$ python -q
>>> import numpy as np
>>> np.set_printoptions(precision=2, suppress=True, linewidth=200)
>>> data = np.load("layer15.npy")
>>> data
array([[ 0,  0, -2, -1],
       [ 0,  0,  0,  1],
       [ 2,  0,  0,  1],
       [ 1, -1, -1,  0]])
>>> W = np.array([[-3, 3], [-3, 1], [-1, -1], [-1, -3]])
>>> c = np.array([2, -3])
>>> H = np.maximum(data @ W + c, 0)
>>> (H > 0).mean(axis=0)
array([0.75, 0.25])
>>> (H > 0).astype(int)
array([[1, 1],
       [1, 0],
       [0, 0],
       [1, 0]])
>>> H
array([[5, 2],
       [1, 0],
       [0, 0],
       [3, 0]])
>>> cent = np.array([[1, 1, -3], [1, 2, 4]])
>>> (H @ cent).round(6).argmax(axis=1)
array([1, 0, 0, 0])
>>> H @ cent
array([[ 7,  9, -7],
       [ 1,  1, -3],
       [ 0,  0,  0],
       [ 3,  3, -9]])
>>> M2 = np.linalg.inv(data)
>>> np.round(np.linalg.slogdet(data)[0], 2)
np.float64(1.0)
>>> round(float(np.linalg.det(data) * np.linalg.det(M2)), 2)
1.0
>>> print(np.allclose(M2, data.T))
False
>>> np.linalg.det(data) * M2
array([[ 0., -2.,  2.,  0.],
       [ 2., -0.,  2., -4.],
       [-2., -2., -0., -0.],
       [ 0.,  4.,  0.,  0.]])
>>> def softmax(z):
...     e = np.exp(z - z.max(axis=-1, keepdims=True))
...     return e / e.sum(axis=-1, keepdims=True)
... 
>>> np.round(softmax(10 * data[1]), 2) + 0
array([0., 0., 0., 1.])
>>> att = data @ data.T / np.sqrt(4)
>>> softmax(att)
array([[0.76, 0.04, 0.04, 0.17],
       [0.12, 0.34, 0.34, 0.2 ],
       [0.04, 0.1 , 0.71, 0.16],
       [0.25, 0.09, 0.25, 0.41]])
